$ ipython --no-banner

In [1]: import numpy as np

In [2]: from numpy import linalg as LA

In [3]: np.set_printoptions(suppress=True, linewidth=140)

In [4]: rnd = lambda a: np.round(a, 3) + 0

In [5]: W0 = np.load("m.npy")

In [6]: W0
Out[6]: 
array([[ 0.535, -0.253,  0.722,  0.623],
       [-0.103,  0.165,  0.002,  0.582],
       [ 1.62 , -0.463,  1.849,  1.217]])

In [7]: cov = W0.T @ W0

In [8]: print(rnd(np.trace(cov)), rnd((W0 ** 2).sum()))
9.375 9.375

In [9]: print(rnd(LA.eigvalsh(cov)[::-1]))
[9.    0.36  0.014 0.   ]

In [10]: rnd(LA.svd(W0, compute_uv=False) ** 2)
Out[10]: array([9.   , 0.36 , 0.014])

In [11]: rnd(np.diag(cov))
Out[11]: array([2.921, 0.306, 3.94 , 2.208])

In [12]: print(rnd(cov))
[[ 2.921 -0.902  3.381  2.245]
 [-0.902  0.306 -1.038 -0.625]
 [ 3.381 -1.038  3.94   2.701]
 [ 2.245 -0.625  2.701  2.208]]

In [13]: A2 = W0 / np.sqrt((W0 ** 2).mean(axis=1, keepdims=True))

In [14]: LA.matrix_rank(W0 - W0.mean(axis=1, keepdims=True))
Out[14]: np.int64(3)

In [15]: print(rnd(A2[2]))
[ 1.165 -0.333  1.329  0.875]

In [16]: print(rnd(W0 - W0.mean(axis=1, keepdims=True)))
[[ 0.128 -0.66   0.315  0.216]
 [-0.264  0.004 -0.16   0.42 ]
 [ 0.564 -1.519  0.793  0.161]]

In [17]: W = np.array([[3, 0, 1, 1, 0, 3],
    ...:     [1, 1, 3, 1, 0, 1],
    ...:     [0, 3, 0, 2, 2, 2],
    ...:     [1, 3, 2, 3, 1, 1]])

In [18]: b = np.array([3, 0, -2, -2, -3, -1])

In [19]: H = np.maximum(W0 @ W + b, 0)

In [20]: rnd((H > 0).mean(axis=0))
Out[20]: array([1.   , 1.   , 0.333, 0.667, 0.333, 0.667])

In [21]: C = np.array([[-5, 3], [-5, -1], [4, -4], [-5, 2], [1, -1], [2, -1]])

In [22]: (H @ C).round(6).argmax(axis=1)
Out[22]: array([1, 1, 1])

In [23]: print(W @ C)
[[-10   4]
 [ -1  -9]
 [-19  -3]
 [-24  -4]]

In [24]: print(rnd(W0.mean(axis=0)))
[ 0.684 -0.184  0.858  0.807]

In [25]: np.abs(W0).max()
Out[25]: np.float64(1.849)

In [26]: np.count_nonzero(W0)
Out[26]: np.int64(12)

In [27]: rnd(LA.norm(W0))
Out[27]: np.float64(3.062)

In [28]: rnd(LA.svd(W0, compute_uv=False))
Out[28]: array([3.  , 0.6 , 0.12])

In [29]: W0.shape
Out[29]: (3, 4)

In [30]: x = np.array([0, 7, 6, 2])

In [31]: np.sign((W0 @ x).round(6))
Out[31]: array([1., 1., 1.])

In [32]: print(rnd(W0 @ x))
[ 3.807  2.331 10.287]

In [33]: LA.norm(W0 @ x) <= LA.norm(W0, 2) * LA.norm(x) + 1e-9
Out[33]: np.True_

In [34]: W0 * x
Out[34]: 
array([[ 0.   , -1.771,  4.332,  1.246],
       [-0.   ,  1.155,  0.012,  1.164],
       [ 0.   , -3.241, 11.094,  2.434]])

In [35]: print(rnd(W0 @ (2 * x)))
[ 7.614  4.662 20.574]

In [36]: F = np.load("x.npy")

In [37]: F
Out[37]: 
array([[-2,  5,  2],
       [ 3,  4, -3]])

In [38]: x = np.array([1, 2, 1])

In [39]: print(F @ x)
[10  8]

In [40]: print((F @ x).argmax())
0

In [41]: np.einsum("ij,j->i", F, x)
Out[41]: array([10,  8])

In [42]: F * x
Out[42]: 
array([[-2, 10,  2],
       [ 3,  8, -3]])

In [43]: print(F @ (2 * x))
[20 16]
